% python3 -q
>>> import numpy as np
>>> from numpy import linalg as LA
>>> np.set_printoptions(precision=4, suppress=True, linewidth=120)
>>> tidy = lambda a: np.round(a, 4) + 0
>>> s = 3 * 0.5 ** np.arange(3)
>>> O, _ = LA.qr(np.array([[-0.4, -0.2, 1.9], [0.8, 0.7, -0.7], [0.5, 0.5, 1.6]]))
>>> rng = np.random.default_rng(218)
>>> m1 = rng.normal(size=(20, 3)) * s @ O
>>> print(tidy(m1))
[[-2.1476 -3.0757  0.1006]
 [ 0.1035 -0.2237 -0.3657]
 [-3.2249 -1.2444  0.0153]
 [ 1.6007  2.3979 -0.9789]
 [ 0.4473  2.5873  0.2697]
 [ 0.5167 -0.6972 -0.2325]
 [ 0.7307  3.44   -0.5272]
 [ 0.1019  2.257   1.7792]
 [ 1.4454  2.0466  1.3443]
 [ 1.5416  1.4465  0.5262]
 [-1.1615 -3.0525  0.1466]
 [-1.9055  1.4858  2.2653]
 [-0.9056 -3.7148 -1.8813]
 [-2.6696 -2.5912 -0.618 ]
 [-0.6744 -2.8375 -2.4038]
 [-0.7437 -1.4388  1.0511]
 [-0.0265  1.5403 -0.5626]
 [-0.6741  0.3651 -0.5055]
 [ 1.4287  3.0944  2.0079]
 [ 3.6972  5.5803  2.3456]]
>>> M2 = np.c_[m1[:, :1] @ np.array([[-3]]), np.array([-3, -5, 3, -2, 2, 0, -3, 4, -5, -4, -2, 4, 2, -1, -2, -5, -4, -3, 1, 3])]
>>> print(tidy(M2))
[[  6.4429  -3.    ]
 [ -0.3106  -5.    ]
 [  9.6748   3.    ]
 [ -4.8022  -2.    ]
 [ -1.342    2.    ]
 [ -1.5502   0.    ]
 [ -2.192   -3.    ]
 [ -0.3056   4.    ]
 [ -4.3363  -5.    ]
 [ -4.6248  -4.    ]
 [  3.4846  -2.    ]
 [  5.7165   4.    ]
 [  2.7168   2.    ]
 [  8.0087  -1.    ]
 [  2.0232  -2.    ]
 [  2.2311  -5.    ]
 [  0.0795  -4.    ]
 [  2.0223  -3.    ]
 [ -4.286    1.    ]
 [-11.0916   3.    ]]
>>> print(tidy(LA.norm(LA.qr(m1)[0].T @ M2, axis=0) ** 2 / ((M2 ** 2).sum(axis=0) + 1e-12)))
[1.     0.1034]
>>> feats = np.load("out12.npy")
>>> print(feats)
[[3 0 0 0]
 [0 3 0 0]
 [0 0 2 0]
 [0 0 0 3]]
>>> M2 = np.array([[0, -1, 0], [2, 1, 2]])
>>> basis = np.kron(M2, feats)
>>> print(basis)
[[ 0  0  0  0 -3  0  0  0  0  0  0  0]
 [ 0  0  0  0  0 -3  0  0  0  0  0  0]
 [ 0  0  0  0  0  0 -2  0  0  0  0  0]
 [ 0  0  0  0  0  0  0 -3  0  0  0  0]
 [ 6  0  0  0  3  0  0  0  6  0  0  0]
 [ 0  6  0  0  0  3  0  0  0  6  0  0]
 [ 0  0  4  0  0  0  2  0  0  0  4  0]
 [ 0  0  0  6  0  0  0  3  0  0  0  6]]
>>> r0, g = basis[2], basis[0]
>>> print(r0 @ g)
0
>>> pr = (r0 @ g) / (r0 @ r0) * r0
>>> print(pr)
[ 0.  0.  0.  0.  0.  0. -0.  0.  0.  0.  0.  0.]
>>> print(g - pr)
[ 0.  0.  0.  0. -3.  0.  0.  0.  0.  0.  0.  0.]
>>> print(LA.matrix_rank(np.outer(r0, g)))
1
>>> x = np.ones(4)
>>> for _ in range(6):
...     x = feats @ x
...     x /= LA.norm(x)
...     print(round(x @ feats @ x, 4))
... 
2.871
2.9382
2.9716
2.9872
2.9943
2.9974
>>> print(tidy(LA.eigvalsh(feats)[-1]))
3.0
>>> print(tidy(x))
[0.5766 0.5766 0.0506 0.5766]
>>> evals, V = LA.eig(feats)
>>> print(feats @ V[:, 0] - evals[0] * V[:, 0])
[0. 0. 0. 0.]
>>> print(tidy(np.sort(LA.eigvals(LA.inv(feats)))))
[0.3333 0.3333 0.3333 0.5   ]
>>> print(tidy(np.sort(LA.eigvals(feats @ feats))))
[4. 9. 9. 9.]
>>> data = np.load("arr.npy")
>>> print(data)
[[-5  5  5]
 [ 5 -5  5]
 [ 5  5 -5]]
>>> evals, V = LA.eig(data)
>>> print(tidy(evals))
[-10.   5. -10.]
>>> print(tidy(np.prod(evals)))
500.0
>>> M2 = np.array([[-3, -1], [2, 3], [-2, -2]])
>>> print(LA.matrix_rank(data @ M2))
2
>>> print(np.einsum("ik,kj->ji", data, M2))
[[ 15 -35   5]
 [ 10 -30  20]]
>>> print(np.einsum("ik,kj->ij", data, M2))
[[ 15  10]
 [-35 -30]
 [  5  20]]
>>> print(LA.matrix_rank(np.vstack([data, M2.T])))
3
>>> print(np.einsum("ij->j", data))
[5 5 5]
>>> evals, V = LA.eigh(data)
>>> print(tidy(np.abs(V[:, -1])))
[0.5774 0.5774 0.5774]
>>> print(tidy(evals.sum()), np.trace(data))
-15.0 -15
>>> print((evals > 1e-8).sum(), (evals < -1e-8).sum())
1 2
>>> print(np.abs(V[:, -1]).round(6).argmax())
0
>>> print(tidy(LA.eigvalsh(data @ data)))
[ 25. 100. 100.]
>>> print(tidy(V.T @ data @ V))
[[-10.   0.   0.]
 [  0. -10.   0.]
 [  0.   0.   5.]]
>>> print(tidy(evals))
[-10. -10.   5.]
>>> r0 = np.array([3, -5, -1])
>>> print(np.convolve(data[2], r0))
[ 15 -10 -45  20   5]
>>> print(np.correlate(data[2], data[0], "full"))
[ 25  50 -25 -50  25]
>>> print(np.array([np.convolve(row, r0, "same") for row in data]))
[[ 40  -5 -30]
 [-40  35 -20]
 [-10 -45  20]]
>>> x = np.array([5, 2, 1])
>>> y = data @ x
>>> c, lr = np.zeros(3), 1 / LA.norm(data, 2) ** 2
>>> for i in range(30):
...     c -= lr * data.T @ (data @ c - y)
...     if i % 5 == 0: print(i, round(LA.norm(data @ c - y), 4))
... 
0 17.3205
5 4.1102
10 0.9754
15 0.2315
20 0.0549
25 0.013
>>> print(tidy(LA.cond(data)))
2.0
>>> print(tidy(c))
[4.9995 1.9995 0.9995]
>>> mat = np.load("sample17.npy")
>>> print(mat)
[[ 3  4  5  6]
 [ 7  8  9 10]
 [11 12 13 14]
 [15 16 17 18]]
>>> rk = LA.matrix_rank(mat)
>>> print(rk)
2
>>> N = LA.svd(mat)[2][rk:].T
>>> print([int(LA.matrix_rank(np.delete(mat, i, axis=0))) for i in range(4)])
[2, 2, 2, 2]
>>> print([int(LA.matrix_rank(mat[:, :j + 1])) for j in range(4)])
[1, 2, 2, 2]
>>> print(tidy(N @ N.T))
[[ 0.3 -0.4 -0.1  0.2]
 [-0.4  0.7 -0.2 -0.1]
 [-0.1 -0.2  0.7 -0.4]
 [ 0.2 -0.1 -0.4  0.3]]
>>> print(tidy(mat @ N))
[[0. 0.]
 [0. 0.]
 [0. 0.]
 [0. 0.]]
>>> print(np.allclose(mat @ N, 0))
True
>>> W0 = np.load("block0.npy")
>>> print(W0)
[[ 1.3896 -1.8063 -2.8445]
 [-1.7034 -2.5039 -0.9082]
 [ 3.2339 -1.9029  2.3445]
 [-2.6217 -2.7411  2.0996]]
>>> M2 = np.c_[W0[:, :2] @ np.array([[3, 0], [-1, -2]]), np.array([3, 0, 5, 4])]
>>> print(tidy(M2))
[[ 5.9751  3.6126  3.    ]
 [-2.6063  5.0078  0.    ]
 [11.6046  3.8058  5.    ]
 [-5.124   5.4822  4.    ]]
>>> print(tidy(LA.norm(LA.qr(W0)[0].T @ M2, axis=0) ** 2 / ((M2 ** 2).sum(axis=0) + 1e-12)))
[1.     1.     0.8827]
>>> print(tidy(LA.lstsq(W0, M2[:, 0])[0]))
[ 3. -1.  0.]
>>> print(LA.matrix_rank(M2))
3
>>> x = np.array([1, 1, -2])
>>> print(LA.norm(W0 @ x) <= LA.norm(W0, 2) * LA.norm(x) + 1e-9)
True
>>> print(W0 * x)
[[ 1.3896 -1.8063  5.689 ]
 [-1.7034 -2.5039  1.8164]
 [ 3.2339 -1.9029 -4.689 ]
 [-2.6217 -2.7411 -4.1992]]
>>> print(tidy(np.einsum("ij,j->i", W0, x)))
[ 5.2723 -2.3909 -3.358  -9.562 ]
>>> print(tidy(W0 @ x))
[ 5.2723 -2.3909 -3.358  -9.562 ]
>>> proj = W0 @ LA.solve(W0.T @ W0, W0.T)
>>> print(tidy(np.diag(proj)))
[0.7992 0.473  0.9686 0.7591]
>>> print(np.allclose(proj @ proj, proj))
True
>>> print(LA.matrix_rank(np.eye(4) - proj))
1
